% python3 -q
>>> import numpy as np
>>> from numpy import linalg as LA
>>> np.set_printoptions(precision=2, suppress=True, linewidth=100, sign=" ")
>>> def tidy(a):
...     return np.round(a, 2) + 0
... 
>>> E = np.load("run19.npy")
>>> E
array([[ 0,  0,  0,  0,  0],
       [-1,  2,  1, -1, -1],
       [ 2, -4, -2,  2,  2],
       [-1,  2,  1, -1, -1],
       [-1,  2,  1, -1, -1],
       [ 2, -4, -2,  2,  2]])
>>> Uu, sig, Vh = LA.svd(E)
>>> tidy(sig)
array([ 9.38,  0.  ,  0.  ,  0.  ,  0.  ])
>>> B = Uu[:, :1] @ np.diag(sig[:1]) @ Vh[:1]
>>> LA.matrix_rank(B)
np.int64(1)
>>> tidy(LA.norm(E - B, 2)), tidy(sig[1])
(np.float64(0.0), np.float64(0.0))
>>> tidy(LA.norm(E[2] - E[0]))
np.float64(5.66)
>>> tidy(LA.norm(E, "nuc"))
np.float64(9.38)
>>> tidy(LA.norm(E, 2))
np.float64(9.38)
>>> tidy(LA.norm(E, 1)), tidy(LA.norm(E, np.inf))
(np.float64(14.0), np.float64(12.0))
>>> E[2] @ E[0]
np.int64(0)
>>> Uu, sig, Vh = LA.svd(E)
>>> evecs = Vh[:(sig > 1e-8).sum()]
>>> rng = np.random.default_rng(290480)
>>> vec = E[3] + 5 * E[4] + rng.integers(2) * np.eye(5)[1]
>>> vec
array([-6., 12.,  6., -6., -6.])
>>> LA.matrix_rank(np.vstack([E, vec]))
np.int64(1)
>>> np.allclose(evecs.T @ evecs @ vec, vec)
True
>>> tidy(np.diag(evecs.T @ evecs))
array([ 0.12,  0.5 ,  0.13,  0.13,  0.13])
>>> tidy(E.mean(axis=0))
array([ 0.17, -0.33, -0.17,  0.17,  0.17])
>>> np.abs(E).max()
np.int64(4)
>>> tidy(LA.svd(E, compute_uv=False))
array([ 9.38,  0.  ,  0.  ,  0.  ,  0.  ])
>>> np.diff(E, axis=0)
array([[-1,  2,  1, -1, -1],
       [ 3, -6, -3,  3,  3],
       [-3,  6,  3, -3, -3],
       [ 0,  0,  0,  0,  0],
       [ 3, -6, -3,  3,  3]])
